% ipython --no-banner

In [1]: import numpy as np

In [2]: import numpy.linalg as la

In [3]: np.set_printoptions(suppress=True, linewidth=140)

In [4]: rnd = lambda a: np.round(a, 4) + 0

In [5]: feats = np.loadtxt("block15.csv", delimiter=",")

In [6]: feats
Out[6]: 
array([[-1.,  0.,  1.,  2.,  3.],
       [ 4.,  5.,  6.,  7.,  8.],
       [ 9., 10., 11., 12., 13.],
       [14., 15., 16., 17., 18.],
       [19., 20., 21., 22., 23.],
       [24., 25., 26., 27., 28.],
       [29., 30., 31., 32., 33.],
       [34., 35., 36., 37., 38.]])

In [7]: # looks like rank 2

In [8]: rnd(feats @ la.pinv(feats) @ feats)
Out[8]: 
array([[-1.,  0.,  1.,  2.,  3.],
       [ 4.,  5.,  6.,  7.,  8.],
       [ 9., 10., 11., 12., 13.],
       [14., 15., 16., 17., 18.],
       [19., 20., 21., 22., 23.],
       [24., 25., 26., 27., 28.],
       [29., 30., 31., 32., 33.],
       [34., 35., 36., 37., 38.]])

In [9]: rnd(np.trace(la.pinv(feats) @ feats))
Out[9]: np.float64(2.0)

In [10]: cov = feats.T @ feats

In [11]: rnd(la.eigvalsh(cov)[::-1])
Out[11]: array([18997.8923,    22.1077,     0.    ,     0.    ,     0.    ])

In [12]: la.matrix_rank(cov)
Out[12]: np.int64(2)

In [13]: np.diag(cov)
Out[13]: array([3228., 3500., 3788., 4092., 4412.])

In [14]: W0 = np.loadtxt("arr.csv", delimiter=",")

In [15]: W0
Out[15]: 
array([[0., 4., 0., 0., 5., 5., 1.],
       [0., 0., 2., 2., 4., 3., 3.],
       [0., 0., 0., 5., 1., 1., 5.],
       [0., 0., 0., 0., 4., 3., 2.],
       [0., 0., 0., 0., 0., 2., 4.],
       [0., 0., 0., 0., 0., 0., 1.],
       [0., 0., 0., 0., 0., 0., 0.]])

In [16]: Y = np.array([[3, 2], [1, 0], [1, 2], [2, 1], [3, 1], [3, 3], [0, 2]])

In [17]: np.einsum("ik,kj->ji", W0, Y)
Out[17]: 
array([[34., 27., 16., 21.,  6.,  0.,  0.],
       [22., 25., 19., 17., 14.,  2.,  0.]])

In [18]: Y.T @ W0.T
Out[18]: 
array([[34., 27., 16., 21.,  6.,  0.,  0.],
       [22., 25., 19., 17., 14.,  2.,  0.]])

In [19]: la.matrix_rank(np.vstack([W0, Y.T]))
Out[19]: np.int64(7)

In [20]: W0 @ Y
Out[20]: 
array([[34., 22.],
       [27., 25.],
       [16., 19.],
       [21., 17.],
       [ 6., 14.],
       [ 0.,  2.],
       [ 0.,  0.]])

In [21]: X = np.loadtxt("test10.csv", delimiter=",")

In [22]: X
Out[22]: 
array([[-0.4131, -1.1023, -0.7374, -0.1842, -0.1977, -0.503 ,  1.4798,  1.3386, -1.6353, -0.7034,  0.7255, -0.6044],
       [-0.4   , -1.1   , -0.7   , -0.2   , -0.2   , -0.5   ,  1.5   ,  1.3   , -1.6   , -0.7   ,  0.7   , -0.6   ],
       [-1.    , -0.2   ,  1.7   ,  0.    , -0.2   ,  0.1   , -1.1   , -1.3   , -1.3   ,  1.4   ,  1.5   ,  0.6   ],
       [ 0.4   ,  0.9   ,  0.5   ,  0.5   ,  1.3   ,  0.    , -0.5   ,  0.2   ,  0.3   ,  0.3   ,  0.5   ,  0.3   ],
       [-0.2   ,  1.1   ,  0.    ,  0.5   ,  0.4   ,  0.2   ,  0.1   ,  0.7   ,  0.    ,  0.4   , -0.1   ,  1.3   ],
       [ 2.2   , -0.1   , -0.7   , -2.2   ,  0.8   ,  0.6   ,  0.9   , -0.2   ,  2.5   ,  1.5   ,  0.6   , -1.    ],
       [ 1.    , -0.1   ,  1.1   , -1.2   , -2.4   ,  1.1   ,  0.2   , -0.2   ,  0.4   ,  2.6   ,  0.4   , -0.3   ],
       [ 0.3   ,  0.    ,  0.9   ,  1.    ,  0.6   , -1.    , -2.    , -0.7   ,  0.    , -0.8   ,  0.4   ,  2.4   ],
       [-0.3   ,  0.2   , -0.4   ,  0.3   , -0.7   , -0.9   , -0.3   ,  0.9   ,  0.2   ,  1.    ,  2.    ,  0.9   ]])

In [23]: blk = np.stack([X, 4 * X, X[::-1]])

In [24]: la.matrix_rank(blk)
Out[24]: array([9, 9, 9])

In [25]: W1 = np.array([[1, -3, 1, 2],
    ...:     [3, -2, 2, -1],
    ...:     [1, 1, 1, 0],
    ...:     [-3, 0, -1, 2],
    ...:     [3, 3, -1, -2],
    ...:     [0, 3, 3, 3],
    ...:     [3, 3, 0, -2],
    ...:     [-3, 2, 0, 3],
    ...:     [-3, -1, 3, 0],
    ...:     [-3, 3, 2, 2],
    ...:     [1, -1, -1, -1],
    ...:     [2, -1, -2, 0]])

In [26]: c = np.array([1, -1, -3, 2])

In [27]: hid = np.maximum(X @ W1 + c, 0)

In [28]: (hid > 0).astype(int)
Out[28]: 
array([[1, 1, 0, 0],
       [1, 1, 0, 0],
       [1, 1, 0, 1],
       [1, 0, 0, 1],
       [1, 1, 0, 1],
       [1, 1, 1, 1],
       [0, 1, 1, 1],
       [1, 0, 0, 1],
       [0, 0, 0, 1]])

In [29]: rnd((hid > 0).mean(axis=0))
Out[29]: array([0.7778, 0.6667, 0.2222, 0.7778])

In [30]: la.matrix_rank(hid)
Out[30]: np.int64(4)

In [31]: C = np.array([[4, 2], [4, 0], [0, 4], [4, 1]])

In [32]: (hid @ C).round(6).argmax(axis=1)
Out[32]: array([0, 0, 0, 0, 0, 1, 1, 0, 0])

In [33]: W1 @ C
Out[33]: 
array([[  0,   8],
       [  0,  13],
       [  8,   6],
       [ -4,  -8],
       [ 16,   0],
       [ 24,  15],
       [ 16,   4],
       [  8,  -3],
       [-16,   6],
       [  8,   4],
       [ -4,  -3],
       [  4,  -4]])
